$ ipython --no-banner

In [1]: import numpy as np

In [2]: np.set_printoptions(precision=4, suppress=True, linewidth=200)

In [3]: feats = np.array([[0, 0, 0, 0], [0, 0, 1, 1], [0, 1, 0, 0], [0, 1, 0, 0]])

In [4]: # symmetric, so the eigenvalues are real

In [5]: Uu, sigma, VT = np.linalg.svd(feats)

In [6]: np.argmax(sigma[:-1] / (sigma[1:] + 1e-6)) + 1
Out[6]: np.int64(2)

In [7]: other = Uu[:, :2] @ np.diag(sigma[:2]) @ VT[:2]

In [8]: other.round(4) + 0
Out[8]: 
array([[0., 0., 0., 0.],
       [0., 0., 1., 1.],
       [0., 1., 0., 0.],
       [0., 1., 0., 0.]])

In [9]: round(float(np.linalg.norm(feats - other) / np.linalg.norm(feats)), 4)
Out[9]: 0.0

In [10]: np.round(np.abs(feats - other).max(), 4)
Out[10]: np.float64(0.0)

In [11]: np.linalg.matrix_rank(other)
Out[11]: np.int64(2)

In [12]: w, V = np.linalg.eigh(feats)

In [13]: np.abs(V[:, -1])
Out[13]: array([0.    , 0.7071, 0.5   , 0.5   ])

In [14]: np.round(V.T @ V, 4) + 0
Out[14]: 
array([[1., 0., 0., 0.],
       [0., 1., 0., 0.],
       [0., 0., 1., 0.],
       [0., 0., 0., 1.]])

In [15]: feats.sum(axis=0)
Out[15]: array([0, 2, 1, 1])

In [16]: feats @ feats
Out[16]: 
array([[0, 0, 0, 0],
       [0, 2, 0, 0],
       [0, 0, 1, 1],
       [0, 0, 1, 1]])

In [17]: L = np.diag(feats.sum(axis=1)) - feats

In [18]: (np.linalg.eigvalsh(L) < 1e-8).sum()
Out[18]: np.int64(2)

In [19]: round(np.linalg.det(L[1:, 1:]))
Out[19]: 0

In [20]: L @ np.ones(4)
Out[20]: array([0., 0., 0., 0.])
